$ python -q
>>> import numpy as np
>>> import numpy.linalg as la
>>> np.set_printoptions(suppress=True, linewidth=120)
>>> rd = lambda a: np.round(a, 2) + 0
>>> X = np.load("run3.npy")
>>> print(X)
[[ 0.6  0.5 -0.2]
 [-0.8 -2.8 -0.3]
 [ 2.1  1.2 -0.2]
 [ 0.9 -0.1  1.2]
 [ 1.8 -0.5  0. ]
 [ 0.7  0.6  0.6]
 [-1.7 -0.3  0.5]
 [-0.1  0.2 -0.4]
 [ 0.3 -0.5 -0.3]
 [ 1.2  0.2 -0.1]
 [ 0.5 -0.9  0. ]
 [ 0.   0.9  1.4]
 [-0.6 -0.6  0.4]
 [-0.4 -0.4  1.1]
 [-1.2  1.4 -0.5]
 [ 0.3 -0.2  0.5]
 [ 0.1  0.1 -0.4]
 [ 1.6  0.4  1.4]
 [-0.5  0.6 -0.4]
 [-0.4 -1.4 -0.5]
 [-2.2  0.3 -1.2]
 [ 0.9 -2.3  1.3]
 [-2.4 -4.2  5.4]
 [ 0.7  0.4  0.7]]
>>> labels = X[:, 1] > np.median(X[:, 1])
>>> f = X[labels].mean(axis=0) - X[~labels].mean(axis=0)
>>> print(rd((((X - X.mean(axis=0)) @ f > 0) == labels).mean()))
0.83
>>> print(rd(f))
[ 0.38  1.75 -0.72]
>>> print(((X - X.mean(axis=0)) @ f > 0).astype(int))
[1 0 1 1 1 1 0 1 1 1 0 1 0 0 1 1 1 1 1 0 1 0 0 1]
>>> print(labels.astype(int))
[1 0 1 0 0 1 0 1 0 1 0 1 0 0 1 0 1 1 1 0 1 0 0 1]
>>> C2 = np.cov(X, rowvar=False)
>>> print(np.argsort(-X.std(axis=0).round(6), kind="stable"))
[1 2 0]
>>> print(C2.shape)
(3, 3)
>>> print(np.median(X, axis=0))
[0.2 0.  0. ]
>>> print(rd(np.polyfit(X[:, 1], X[:, 0], 1)))
[0.32 0.16]
>>> print(rd(la.eigvalsh(C2)[::-1]))
[2.8  1.19 0.66]
>>> print(rd(np.corrcoef(X[:, 1], X[:, 0])[0, 1]))
0.36
>>> print(rd(C2))
[[ 1.37  0.54 -0.28]
 [ 0.54  1.66 -0.92]
 [-0.28 -0.92  1.63]]
>>> x0 = np.array([-1, 5, 1])
>>> y = C2 @ x0
>>> print(rd(y))
[ 1.04  6.82 -2.72]
>>> print(rd(la.solve(C2, y)))
[-1.  5.  1.]
>>> print(rd(la.solve(C2, C2[:, 2])))
[0. 0. 1.]
>>> print(rd(la.solve(C2, 5 * y)))
[-5. 25.  5.]
>>> print(rd(la.solve(C2.T, C2[1])))
[0. 1. 0.]
>>> print(rd(la.solve(C2, y + C2[:, 1])))
[-1.  6.  1.]
>>> M = np.loadtxt("out5.csv", delimiter=",")
>>> print(M)
[[-1.  0.  0.  0.]
 [ 0. -1. -2. -2.]
 [ 0. -2. -1. -2.]
 [ 0. -2. -2. -1.]]
>>> print([round(float(la.det(M[:i, :i])), 2) + 0 for i in range(1, 5)])
[-1.0, 1.0, 3.0, 5.0]
>>> print(rd(la.eigvalsh(M).min()))
-5.0
>>> print(np.all(la.eigvalsh(M) > 0))
False
>>> O = M.astype(float).copy()
>>> for j in range(4):
...     O[:, j] -= O[:, :j] @ (O[:, :j].T @ O[:, j])
...     O[:, j] /= la.norm(O[:, j])
... 
>>> print(rd(O.T @ M))
[[1.   0.   0.   0.  ]
 [0.   3.   2.67 2.67]
 [0.   0.   1.37 0.65]
 [0.   0.   0.   1.21]]
>>> F = np.tril(np.array([[1, -3, 0, -3], [-2, -3, 0, -3], [3, 0, 1, 3], [2, 0, -2, 2]]), -1) + np.eye(4, dtype=int)
>>> print(F)
[[ 1  0  0  0]
 [-2  1  0  0]
 [ 3  0  1  0]
 [ 2  0 -2  1]]
>>> print(F @ F)
[[ 1  0  0  0]
 [-4  1  0  0]
 [ 6  0  1  0]
 [-2  0 -4  1]]
>>> print(rd(np.abs(la.eigvals(F)).max()))
1.0
>>> print(np.allclose(F @ F.T, F.T @ F))
False
>>> U, sigma, VT = la.svd(F, full_matrices=False)
>>> print((sigma > 1e-8).sum())
4
>>> print(np.allclose(U * sigma @ VT, F))
True
>>> print(rd(np.cumsum(sigma ** 2) / np.sum(sigma ** 2)))
[0.74 0.97 1.   1.  ]
>>> print(rd(sigma))
[4.31 2.37 0.89 0.11]
>>> print(rd(VT @ VT.T))
[[1. 0. 0. 0.]
 [0. 1. 0. 0.]
 [0. 0. 1. 0.]
 [0. 0. 0. 1.]]
>>> print(rd(np.abs(VT[0])))
[0.98 0.11 0.09 0.12]
